$ python -q
>>> import numpy as np
>>> np.set_printoptions(precision=3, suppress=True, linewidth=100, floatmode="fixed")
>>> mat = np.load("case14.npy")
>>> mat
array([[ -0.400,  -0.500,  -2.509],
       [ -0.900,   0.500,   2.515],
       [ -2.100,   0.300,   1.503],
       [ -1.100,   0.300,   1.455],
       [  0.900,  -0.900,  -4.496],
       [ -0.300,   1.900,   9.456],
       [  0.000,  -0.100,  -0.484],
       [  0.000,   0.100,   0.528],
       [ -0.400,  -1.100,  -5.521],
       [  2.000,   1.200,   5.968],
       [  1.300,   0.200,   0.995],
       [  0.300,   0.400,   1.998],
       [  0.600,  -1.100,  -5.512],
       [ -2.000,   1.500,   7.458],
       [  1.100,   0.800,   4.016],
       [ -0.500,  -2.000,  -9.986],
       [ -0.100,   1.600,   8.017],
       [ -0.600,   1.200,   6.003],
       [ -0.200,   1.200,   6.000],
       [  0.700,   1.500,   7.479],
       [  0.300,  -1.600,  -7.966],
       [  0.600,   1.400,   7.011],
       [ -0.900,   0.000,   0.018],
       [ -0.800,   0.100,   0.483],
       [  0.700,   0.000,   0.015],
       [ -2.600,   0.000,  -0.033],
       [ -0.500,  -0.100,  -0.480],
       [ -0.200,   0.000,   0.043],
       [ -2.300,   1.700,   8.497],
       [ -1.100,  -0.600,  -3.000],
       [  0.200,   1.200,   6.018],
       [  0.900,   0.000,   0.028],
       [ -0.300,  -0.200,  -1.024],
       [  0.800,   0.800,   3.985],
       [ -0.900,  -0.300,  -1.514],
       [  0.000,  -0.100,  -0.496],
       [  1.900,  -0.200,  -1.000],
       [  0.900,  -2.200, -11.000],
       [ -0.400,  -0.400,  -2.011],
       [  1.200,   1.300,   6.478],
       [ -0.400,  -0.600,  -2.990],
       [  0.100,  -0.900,  -4.533],
       [ -1.400,  -0.400,  -2.002],
       [ -0.800,   0.700,   3.505],
       [ -1.900,   0.000,   0.004],
       [ -0.600,  -1.600,  -7.986],
       [  1.200,  -1.400,  -7.019],
       [ -0.900,   0.800,   3.988],
       [ -0.700,  -1.500,  -7.491],
       [  0.100,  -1.400,  -6.971]])
>>> # column 2 dominates
>>> np.round(np.linalg.norm(mat, 1), 3), round(float(np.linalg.norm(mat, np.inf)), 3)
(np.float64(199.488), 14.1)
>>> round(float(np.linalg.norm(mat[25] - mat[13])), 3)
7.663
>>> round(float(np.linalg.norm(mat, 2)), 3)
36.63
>>> round(float(mat[25] @ mat[13]), 3)
4.954
>>> np.linalg.norm(mat, axis=1).argmax()
np.int64(37)
>>> D = np.linalg.norm(mat[:, None] - mat[None], axis=-1)
>>> np.unravel_index(D.round(6).argmax(), D.shape)
(np.int64(5), np.int64(37))
>>> np.flatnonzero(D[31] < D.mean() / 2)
array([ 0,  3,  6,  7, 10, 11, 22, 23, 24, 26, 27, 31, 32, 34, 35, 36, 38, 44])
>>> D[:5, :5]
array([[0.000, 5.147, 4.430, 4.104, 2.408],
       [5.147, 0.000, 1.582, 1.097, 7.373],
       [4.430, 1.582, 0.000, 1.001, 6.814],
       [4.104, 1.097, 1.001, 0.000, 6.392],
       [2.408, 7.373, 6.814, 6.392, 0.000]])
>>> (D + 1e9 * np.eye(50)).round(6).argmin(axis=1)
array([40, 43,  3,  2, 41, 16, 35, 27, 12, 39, 31,  1,  8, 28, 33, 37, 19, 18, 17, 21, 45, 19, 23,
       22, 31, 44,  6,  7, 13, 40, 18, 24, 26, 14, 42,  6, 31, 15,  0, 21,  0,  4, 34, 47, 25, 48,
       49, 43, 45, 48])
>>> D.shape
(50, 50)
